In [1]: import numpy as np

In [2]: from numpy import linalg as LA

In [3]: np.set_printoptions(precision=2, suppress=True, linewidth=120)

In [4]: mat = np.loadtxt("run7.csv", delimiter=",")

In [5]: mat
Out[5]: 
array([[0., 0., 0., 0.],
       [0., 0., 1., 0.],
       [0., 1., 0., 0.],
       [0., 0., 0., 0.]])

In [6]: w, V = LA.eigh(mat)

In [7]: np.unique(w.round(6) + 0, return_counts=True)[1]
Out[7]: array([1, 2, 1])

In [8]: LA.eigvalsh(mat @ mat)
Out[8]: array([0., 0., 1., 1.])

In [9]: np.round(V.T @ V, 2) + 0
Out[9]: 
array([[1., 0., 0., 0.],
       [0., 1., 0., 0.],
       [0., 0., 1., 0.],
       [0., 0., 0., 1.]])

In [10]: np.abs(V[:, -1]).round(6).argmax()
Out[10]: np.int64(1)

In [11]: w.sum(), np.trace(mat)
Out[11]: (np.float64(0.0), np.float64(0.0))

In [12]: np.trace(mat @ mat @ mat) // 6
Out[12]: np.float64(0.0)

In [13]: mat @ mat
Out[13]: 
array([[0., 0., 0., 0.],
       [0., 1., 0., 0.],
       [0., 0., 1., 0.],
       [0., 0., 0., 0.]])

In [14]: Lm = np.diag(mat.sum(axis=1)) - mat

In [15]: round(LA.det(Lm[1:, 1:]))
Out[15]: 0

In [16]: np.abs(np.diag(LA.qr(mat)[1])) > 1e-9
Out[16]: array([False,  True,  True, False])

In [17]: np.unique(mat.round(6), axis=0).shape
Out[17]: (3, 4)

In [18]: round(np.trace(LA.pinv(mat) @ mat), 2)
Out[18]: np.float64(2.0)

In [19]: mat @ LA.pinv(mat) @ mat
Out[19]: 
array([[0., 0., 0., 0.],
       [0., 0., 1., 0.],
       [0., 1., 0., 0.],
       [0., 0., 0., 0.]])

In [20]: np.allclose(mat[:-1].T @ LA.lstsq(mat[:-1].T, mat[-1])[0], mat[-1])
Out[20]: True

In [21]: m1 = np.loadtxt("w.csv", delimiter=",")

In [22]: m1
Out[22]: 
array([[ 6.,  0.,  1.],
       [-2., -1., -2.],
       [ 0.,  0.,  0.]])

In [23]: LA.matrix_rank(m1, rtol=0.1)
Out[23]: np.int64(2)

In [24]: [round(float(x), 2) for x in LA.svd(m1, compute_uv=False)[:3]]
Out[24]: [6.54, 1.79, 0.0]

In [25]: np.argsort(-LA.norm(m1, axis=0).round(6), kind="stable")[:3]
Out[25]: array([0, 2, 1])

In [26]: LA.cond(m1) > 100
Out[26]: np.True_

In [27]: A = np.loadtxt("data.csv", delimiter=",")

In [28]: A
Out[28]: 
array([[ 4.,  6.,  6.,  2.,  3.,  3.],
       [ 6.,  4.,  4.,  3.,  2.,  2.],
       [10.,  8., 18.,  5.,  4.,  9.],
       [ 6.,  9.,  9.,  0.,  0.,  0.],
       [ 9.,  6.,  6.,  0.,  0.,  0.],
       [15., 12., 27.,  0.,  0.,  0.]])

In [29]: (A - A.T) / 2
Out[29]: 
array([[ 0.,  0., -2., -2., -3., -6.],
       [ 0.,  0., -2., -3., -2., -5.],
       [ 2.,  2.,  0., -2., -1., -9.],
       [ 2.,  3.,  2.,  0.,  0.,  0.],
       [ 3.,  2.,  1.,  0.,  0.,  0.],
       [ 6.,  5.,  9.,  0.,  0.,  0.]])

In [30]: np.allclose(A, A.T)
Out[30]: False

In [31]: A @ A
Out[31]: 
array([[196., 168., 273.,  56.,  48.,  78.],
       [154., 147., 217.,  44.,  42.,  62.],
       [469., 413., 728., 134., 118., 208.],
       [168., 144., 234.,  84.,  72., 117.],
       [132., 126., 186.,  66.,  63.,  93.],
       [402., 354., 624., 201., 177., 312.]])

In [32]: np.allclose(A @ A.T, A.T @ A)
Out[32]: False

In [33]: th = np.radians(15)

In [34]: Rm = np.eye(6)

In [35]: Rm[5, 5] = Rm[4, 4] = np.cos(th)

In [36]: Rm[5, 4], Rm[4, 5] = -np.sin(th), np.sin(th)

In [37]: Rm
Out[37]: 
array([[ 1.  ,  0.  ,  0.  ,  0.  ,  0.  ,  0.  ],
       [ 0.  ,  1.  ,  0.  ,  0.  ,  0.  ,  0.  ],
       [ 0.  ,  0.  ,  1.  ,  0.  ,  0.  ,  0.  ],
       [ 0.  ,  0.  ,  0.  ,  1.  ,  0.  ,  0.  ],
       [ 0.  ,  0.  ,  0.  ,  0.  ,  0.97,  0.26],
       [ 0.  ,  0.  ,  0.  ,  0.  , -0.26,  0.97]])

In [38]: Y = A @ Rm.T

In [39]: round(LA.det(Rm), 2), round(np.trace(Rm), 2)
Out[39]: (np.float64(1.0), np.float64(5.93))

In [40]: LA.svd(A, compute_uv=False), LA.svd(Y, compute_uv=False)
Out[40]: 
(array([45.65, 10.28,  6.79,  3.92,  1.53,  0.88]),
 array([45.65, 10.28,  6.79,  3.92,  1.53,  0.88]))

In [41]: np.allclose(LA.norm(A, axis=1), LA.norm(Y, axis=1))
Out[41]: True

In [42]: rng = np.random.default_rng(2628)

In [43]: z = rng.permutation(6)

In [44]: Y = A[:, z] * rng.choice([-1, 1], 6)

In [45]: Y
Out[45]: 
array([[  6.,   6.,  -3.,  -4.,   3.,  -2.],
       [  4.,   4.,  -2.,  -6.,   2.,  -3.],
       [  8.,  18.,  -4., -10.,   9.,  -5.],
       [  9.,   9.,  -0.,  -6.,   0.,  -0.],
       [  6.,   6.,  -0.,  -9.,   0.,  -0.],
       [ 12.,  27.,  -0., -15.,   0.,  -0.]])

In [46]: left, _, VT = LA.svd(A.T @ Y)

In [47]: np.round(LA.lstsq(A, Y)[0], 2) + 0
Out[47]: 
array([[ 0.,  0.,  0., -1.,  0.,  0.],
       [ 1.,  0.,  0.,  0.,  0.,  0.],
       [ 0.,  1.,  0.,  0.,  0.,  0.],
       [ 0.,  0.,  0.,  0.,  0., -1.],
       [ 0.,  0., -1.,  0.,  0.,  0.],
       [ 0.,  0.,  0.,  0.,  1.,  0.]])

In [48]: np.round(left @ VT, 2) + 0
Out[48]: 
array([[ 0.,  0.,  0., -1.,  0.,  0.],
       [ 1.,  0.,  0.,  0.,  0.,  0.],
       [ 0.,  1.,  0.,  0.,  0.,  0.],
       [ 0.,  0.,  0.,  0.,  0., -1.],
       [ 0.,  0., -1.,  0.,  0.,  0.],
       [ 0.,  0.,  0.,  0.,  1.,  0.]])

In [49]: z = rng.permutation(6)

In [50]: z
Out[50]: array([1, 3, 2, 5, 0, 4])

In [51]: Y = A[z][:, z]

In [52]: np.sort(np.abs(LA.eigvals(Y)))
Out[52]: array([ 1.08,  1.9 ,  3.24,  5.71, 12.17, 36.52])

In [53]: np.trace(Y)
Out[53]: np.float64(26.0)

In [54]: vec = np.array([-2, -1, 3, 3, 1, 1])

In [55]: h = np.maximum(A @ vec, 0)

In [56]: np.maximum(A @ vec, 0) - np.maximum(-A @ vec, 0)
Out[56]: array([16.,  9., 54.,  6., -6., 39.])

In [57]: A.T @ h
Out[57]: array([1279., 1086., 2211.,  329.,  282.,  552.])

In [58]: data = np.array([[-0.5, -1.0], [0.8, 10.0], [0.1, 7.0]])

In [59]: Y = np.array([[-7, -9, -8], [-2, -8, 8]])

In [60]: np.vstack([data, Y.T]).shape
Out[60]: (6, 2)

In [61]: LA.matrix_rank(data @ Y)
Out[61]: np.int64(2)

In [62]: np.einsum("ij->j", data)
Out[62]: array([ 0.4, 16. ])

In [63]: np.einsum("ij,ij->i", data, data)
Out[63]: array([  1.25, 100.64,  49.01])

In [64]: LA.matrix_rank(np.vstack([data, Y.T]))
Out[64]: np.int64(2)

In [65]: data @ Y
Out[65]: 
array([[  5.5,  12.5,  -4. ],
       [-25.6, -87.2,  73.6],
       [-14.7, -56.9,  55.2]])

In [66]: O, Rm = LA.qr(data)

In [67]: Rm
Out[67]: 
array([[ 0.95,  9.7 ],
       [ 0.  , -7.48]])

In [68]: O @ Rm
Out[68]: 
array([[-0.5, -1. ],
       [ 0.8, 10. ],
       [ 0.1,  7. ]])

In [69]: round(float(np.trace(O @ O.T)), 2)
Out[69]: 2.0

In [70]: O
Out[70]: 
array([[-0.53, -0.55],
       [ 0.84, -0.24],
       [ 0.11, -0.8 ]])

In [71]: np.abs(np.diag(Rm))
Out[71]: array([0.95, 7.48])

In [72]: np.round(O.T @ O, 2) + 0
Out[72]: 
array([[1., 0.],
       [0., 1.]])

In [73]: np.allclose(Rm.T @ Rm, data.T @ data)
Out[73]: True

In [74]: left, sig, VT = LA.svd(data, full_matrices=False)

In [75]: np.allclose(left * sig @ VT, data)
Out[75]: True

In [76]: np.cumsum(sig ** 2) / np.sum(sig ** 2)
Out[76]: array([1., 1.])

In [77]: sig / sig[0]
Out[77]: array([1.  , 0.05])

In [78]: np.round(left.T @ data @ VT.T, 2) + 0
Out[78]: 
array([[12.27,  0.  ],
       [ 0.  ,  0.58]])

In [79]: left.shape, sig.shape, VT.shape
Out[79]: ((3, 2), (2,), (2, 2))

In [80]: (sig > 1e-8).sum()
Out[80]: np.int64(2)

In [81]: np.abs(VT[0])
Out[81]: array([0.06, 1.  ])

In [82]: arr = np.array([[0.9, -0.3, 1.3], [-0.3, 1.6, -1.3], [-1.5, 0.0, 0.3]])

In [83]: arr[:, 2] *= 10

In [84]: arr
Out[84]: 
array([[  0.9,  -0.3,  13. ],
       [ -0.3,   1.6, -13. ],
       [ -1.5,   0. ,   3. ]])

In [85]: # column 2 dominates

In [86]: O, V = LA.qr(arr[:, :1])[0], LA.qr(arr[:, 1:])[0]

In [87]: sig = LA.svd(O.T @ V, compute_uv=False)

In [88]: sig
Out[88]: array([0.34])

In [89]: (sig > 0.9).sum()
Out[89]: np.int64(0)

In [90]: Y = arr / np.sqrt((arr ** 2).mean(axis=1, keepdims=True))

In [91]: LA.matrix_rank(arr - arr.mean(axis=1, keepdims=True))
Out[91]: np.int64(2)

In [92]: LA.matrix_rank(Y) == LA.matrix_rank(arr)
Out[92]: np.True_

In [93]: LA.norm(Y, axis=1)
Out[93]: array([1.73, 1.73, 1.73])

In [94]: vec = np.array([1, 1, 0])

In [95]: y = arr @ vec

In [96]: coef, lr = np.zeros(3), 1 / LA.norm(arr, 2) ** 2

In [97]: for i in range(300):
    ...:     coef -= lr * arr.T @ (arr @ coef - y)
    ...:     if i % 50 == 0: print(i, round(LA.norm(arr @ coef - y), 2))
    ...: 
0 1.93
50 1.39
100 1.04
150 0.81
200 0.65
250 0.54

In [98]: coef
Out[98]: array([ 0.92,  0.54, -0.03])

In [99]: round(float(LA.norm(A) ** 2 / LA.norm(A, 2) ** 2), 2)
Out[99]: 1.08

In [100]: A[4] @ A[5]
Out[100]: np.float64(369.0)

In [101]: LA.norm(A, axis=0)
Out[101]: array([22.23, 19.42, 34.96,  6.16,  5.39,  9.7 ])

In [102]: np.round(LA.norm(A, "nuc"), 2)
Out[102]: np.float64(69.05)

In [103]: O, Rm = LA.qr(arr)

In [104]: O
Out[104]: 
array([[-0.51,  0.05,  0.86],
       [ 0.17, -0.97,  0.16],
       [ 0.85,  0.23,  0.48]])

In [105]: round(abs(Rm[0, 0]), 2), round(LA.norm(arr[:, 0]), 2)
Out[105]: (np.float64(1.77), np.float64(1.77))

In [106]: np.round(O @ Rm, 2) + 0
Out[106]: 
array([[  0.9,  -0.3,  13. ],
       [ -0.3,   1.6, -13. ],
       [ -1.5,   0. ,   3. ]])

In [107]: O.shape, Rm.shape
Out[107]: ((3, 3), (3, 3))

In [108]: np.trace(O @ O.T)
Out[108]: np.float64(3.0)

In [109]: np.round(O.T @ O, 2) + 0
Out[109]: 
array([[1., 0., 0.],
       [0., 1., 0.],
       [0., 0., 1.]])

In [110]: Rm
Out[110]: 
array([[-1.77,  0.42, -6.25],
       [ 0.  , -1.57, 14.03],
       [ 0.  ,  0.  , 10.54]])

In [111]: W0 = np.array([[2.7, -1.23, -0.46],
     ...:     [0.86, 2.39, -1.6],
     ...:     [0.86, -2.84, -0.45],
     ...:     [1.0, 2.4, -1.49],
     ...:     [-1.96, 2.27, 0.01],
     ...:     [-2.81, -0.21, 1.04],
     ...:     [0.19, 2.87, 0.86],
     ...:     [2.23, -0.15, -2.0],
     ...:     [1.48, 2.51, -0.7],
     ...:     [0.45, 0.56, -2.91]])

In [112]: O, Rm = LA.qr(W0)

In [113]: np.allclose(Rm.T @ Rm, W0.T @ W0)
Out[113]: True

In [114]: np.trace(O @ O.T)
Out[114]: np.float64(3.0)

In [115]: O @ Rm
Out[115]: 
array([[ 2.7 , -1.23, -0.46],
       [ 0.86,  2.39, -1.6 ],
       [ 0.86, -2.84, -0.45],
       [ 1.  ,  2.4 , -1.49],
       [-1.96,  2.27,  0.01],
       [-2.81, -0.21,  1.04],
       [ 0.19,  2.87,  0.86],
       [ 2.23, -0.15, -2.  ],
       [ 1.48,  2.51, -0.7 ],
       [ 0.45,  0.56, -2.91]])

In [116]: F = np.load("block14.npy")

In [117]: F
Out[117]: 
array([[  3.91,   1.98,  -3.14],
       [ -6.97,  -7.92,  11.17],
       [ -4.64,  23.36,   8.51],
       [ -7.68, -16.48,   2.75],
       [  8.39, -16.83,  -7.29],
       [ -0.26, -16.71, -19.38],
       [ -3.26,  46.67,   8.25],
       [ -3.59,   0.72,   9.37],
       [ 14.12, -26.  , -10.92],
       [  4.23,  -5.21,   1.95],
       [  3.18,  -1.7 ,  -6.4 ],
       [ 18.14, -38.51, -15.03],
       [  0.63, -13.63,  -7.62],
       [  4.54,  10.23,  -6.88],
       [ -3.58,   7.76,   6.36]])

In [118]: O, Rm = LA.qr(F)

In [119]: np.abs(np.diag(Rm))
Out[119]: array([28.79, 64.39, 22.95])

In [120]: np.allclose(Rm.T @ Rm, F.T @ F)
Out[120]: True

In [121]: O.shape, Rm.shape
Out[121]: ((15, 3), (3, 3))

In [122]: X = np.loadtxt("m.csv", delimiter=",")

In [123]: X
Out[123]: 
array([[ 0.01,  0.9 ,  6.7 ],
       [ 5.33,  2.36,  6.45],
       [ 1.41,  3.45,  2.3 ],
       [-1.98,  4.22, -0.93],
       [-2.1 ,  2.53,  2.39],
       [ 0.78,  2.9 ,  3.09],
       [-0.21,  3.41,  1.56],
       [-0.68,  1.69,  4.78],
       [ 0.07,  4.67, -0.81],
       [-3.02,  2.21,  2.56],
       [ 0.61,  2.46,  3.88],
       [ 1.84,  2.72,  3.99],
       [-2.83,  2.33,  2.42],
       [ 5.07,  2.17,  6.69],
       [ 2.  ,  2.61,  4.27],
       [ 3.08,  2.41,  5.22],
       [ 2.47,  2.9 ,  3.94],
       [ 1.21,  4.98, -0.85],
       [-4.18,  2.72,  0.96],
       [ 3.73,  4.07,  2.23],
       [ 0.32,  1.49,  5.68],
       [ 0.2 ,  3.36,  1.88],
       [ 0.26,  3.08,  2.48]])

In [124]: Y = np.c_[X[:, :1] @ np.array([[-1]]), np.array([1, 1, 1, 2, 4, 2, 3, 4, 1, 5, 4, 4, 2, 5, 4, 1, 4, 2, 5, 0, 4, 2, 5])]

In [125]: Y
Out[125]: 
array([[-0.01,  1.  ],
       [-5.33,  1.  ],
       [-1.41,  1.  ],
       [ 1.98,  2.  ],
       [ 2.1 ,  4.  ],
       [-0.78,  2.  ],
       [ 0.21,  3.  ],
       [ 0.68,  4.  ],
       [-0.07,  1.  ],
       [ 3.02,  5.  ],
       [-0.61,  4.  ],
       [-1.84,  4.  ],
       [ 2.83,  2.  ],
       [-5.07,  5.  ],
       [-2.  ,  4.  ],
       [-3.08,  1.  ],
       [-2.47,  4.  ],
       [-1.21,  2.  ],
       [ 4.18,  5.  ],
       [-3.73,  0.  ],
       [-0.32,  4.  ],
       [-0.2 ,  2.  ],
       [-0.26,  5.  ]])

In [126]: LA.matrix_rank(np.c_[X, Y])
Out[126]: np.int64(4)

In [127]: np.round(LA.lstsq(X, Y[:, 0])[0], 2) + 0
Out[127]: array([-1.,  0.,  0.])

In [128]: vec = np.array([1, 2])

In [129]: y = Y @ vec

In [130]: LA.solve(Y.T @ Y, Y.T @ y)
Out[130]: array([1., 2.])

In [131]: y = y + 0.05 * rng.normal(size=23)

In [132]: y
Out[132]: 
array([ 2.06, -3.38,  0.62,  5.99, 10.01,  3.24,  6.22,  8.72,  1.95, 12.94,  7.36,  6.12,  6.83,  4.87,  6.  , -1.04,
        5.47,  2.78, 14.03, -3.7 ,  7.63,  3.81,  9.76])

In [133]: coef, *_ = LA.lstsq(Y, y)

In [134]: coef.round()
Out[134]: array([1., 2.])

In [135]: np.round(Y.T @ (y - Y @ coef), 2) + 0
Out[135]: array([0., 0.])

In [136]: np.round(LA.norm(y - Y @ coef), 2)
Out[136]: np.float64(0.21)

In [137]: [round(float(LA.norm(LA.solve(Y.T @ Y + lam * np.eye(2), Y.T @ y))), 2) for lam in (0, 1, 10, 100)]
Out[137]: [2.23, 2.22, 2.12, 1.5]

In [138]: coef
Out[138]: array([1.  , 1.99])

In [139]: Y = X / LA.norm(X, axis=1, keepdims=True)

In [140]: cov = Y @ Y.T

In [141]: np.argwhere(np.triu(np.abs(cov) > 0.95, 1))
Out[141]: 
array([[ 0,  7],
       [ 0, 20],
       [ 1, 13],
       [ 1, 15],
       [ 1, 16],
       [ 2,  5],
       [ 2, 21],
       [ 2, 22],
       [ 4,  9],
       [ 4, 12],
       [ 5, 10],
       [ 5, 11],
       [ 5, 14],
       [ 5, 16],
       [ 5, 22],
       [ 6, 21],
       [ 6, 22],
       [ 7, 20],
       [ 8, 17],
       [ 9, 12],
       [10, 11],
       [10, 14],
       [10, 20],
       [11, 14],
       [11, 15],
       [11, 16],
       [13, 15],
       [13, 16],
       [14, 15],
       [14, 16],
       [15, 16],
       [21, 22]])

In [142]: LA.norm(Y, axis=1)
Out[142]: array([1., 1., 1., 1., 1., 1., 1., 1., 1., 1., 1., 1., 1., 1., 1., 1., 1., 1., 1., 1., 1., 1., 1.])

In [143]: cov[10]
Out[143]: 
array([0.9 , 0.85, 0.9 , 0.25, 0.75, 0.98, 0.82, 0.94, 0.38, 0.64, 1.  , 0.97, 0.66, 0.86, 0.97, 0.93, 0.94, 0.4 ,
       0.33, 0.76, 0.95, 0.88, 0.95])

In [144]: round(float(np.degrees(np.arccos(np.clip(cov[10, 7], -1, 1)))), 2)
Out[144]: 19.92
